$ python3 -q
>>> import numpy as np
>>> from numpy import linalg as LA
>>> np.set_printoptions(precision=2, suppress=True, linewidth=160)
>>> F = np.loadtxt("sample14.csv", delimiter=",")
>>> F
array([[ 2.,  5.,  4.,  0.,  5.],
       [13., 13., 19.,  0.,  4.],
       [ 0.,  0.,  0.,  7.,  4.],
       [ 0.,  0.,  0.,  3.,  0.],
       [ 1., 17.,  9.,  0.,  0.],
       [ 6., 11., 12.,  0.,  2.],
       [ 0., 15.,  8.,  0.,  0.],
       [13.,  0.,  6.,  0., 13.],
       [ 0.,  3.,  0.,  5.,  0.],
       [ 0.,  3.,  0.,  1.,  0.],
       [ 0.,  0.,  0.,  9.,  3.],
       [ 0.,  0.,  0., 13., 13.],
       [ 0., 19.,  9.,  0.,  0.],
       [ 0.,  3.,  0.,  1.,  0.],
       [ 0.,  0.,  0., 11.,  0.],
       [ 0.,  0.,  0., 13., 18.],
       [ 0., 11.,  8.,  0.,  0.],
       [ 0.,  0.,  0.,  7.,  3.],
       [13.,  1.,  0.,  0.,  0.]])
>>> G = np.cov(F, rowvar=False)
>>> np.argsort(-F.std(axis=0).round(6), kind="stable")
array([1, 2, 4, 0, 3])
>>> F.std(axis=0)
array([4.74, 6.5 , 5.38, 4.68, 5.22])
>>> LA.eigvalsh(G)[::-1]
array([86.  , 34.53, 22.36,  5.73,  2.19])
>>> Z = F[[9, 10]].astype(float)
>>> for _ in range(6):
...     lab = LA.norm(F[:, None] - Z, axis=-1).argmin(axis=1)
...     Z = np.array([F[lab == j].mean(axis=0) for j in range(2)])
... 
>>> lab
array([0, 0, 1, 1, 0, 0, 0, 0, 1, 1, 1, 1, 0, 1, 1, 1, 0, 1, 0])
>>> Z
array([[ 5.33, 10.22,  8.33,  0.  ,  2.67],
       [ 0.  ,  0.9 ,  0.  ,  7.  ,  4.1 ]])
>>> round(LA.norm(Z), 2)
np.float64(16.62)
>>> np.diff(Z, axis=0)
array([[-5.33, -9.32, -8.33,  7.  ,  1.43]])
>>> np.unravel_index(np.abs(Z).argmax(), Z.shape)
(np.int64(0), np.int64(1))
>>> np.count_nonzero(Z)
np.int64(7)
>>> LA.svd(Z, compute_uv=False)
array([14.57,  7.99])
>>> LA.rank(Z)
Traceback (most recent call last):
  File "<python-input-18>", line 1, in <module>
    LA.rank(Z)
    ^^^^^^^
AttributeError: module 'numpy.linalg' has no attribute 'rank'
>>> np.round(np.abs(Z).max(), 2)
np.float64(10.22)
>>> Ac = (F - F.mean(axis=0)) / F.std(axis=0)
>>> np.argwhere(np.abs(Ac) > 2)
array([[ 1,  0],
       [ 1,  2],
       [ 7,  0],
       [12,  1],
       [15,  4],
       [18,  0]])
>>> beta = LA.lstsq(np.delete(Ac, 3, axis=1), Ac[:, 3])[0]
>>> np.round(1 - np.var(Ac[:, 3] - np.delete(Ac, 3, axis=1) @ beta), 2)
np.float64(0.69)
>>> theta = np.radians(5)
>>> R = np.eye(5)
>>> R[4, 4] = R[0, 0] = np.cos(theta)
>>> R[4, 0], R[0, 4] = -np.sin(theta), np.sin(theta)
>>> R
array([[ 1.  ,  0.  ,  0.  ,  0.  ,  0.09],
       [ 0.  ,  1.  ,  0.  ,  0.  ,  0.  ],
       [ 0.  ,  0.  ,  1.  ,  0.  ,  0.  ],
       [ 0.  ,  0.  ,  0.  ,  1.  ,  0.  ],
       [-0.09,  0.  ,  0.  ,  0.  ,  1.  ]])
>>> out = F @ R.T
>>> np.abs(out - F).max(axis=0)
array([1.57, 0.  , 0.  , 0.  , 1.18])
>>> np.allclose(F @ F.T, out @ out.T)
True
>>> round(float(LA.det(R)), 2), np.round(np.trace(R), 2)
(1.0, np.float64(4.99))
>>> LA.svd(F, compute_uv=False), LA.svd(out, compute_uv=False)
(array([47.38, 34.29, 22.82, 12.19,  7.7 ]), array([47.38, 34.29, 22.82, 12.19,  7.7 ]))
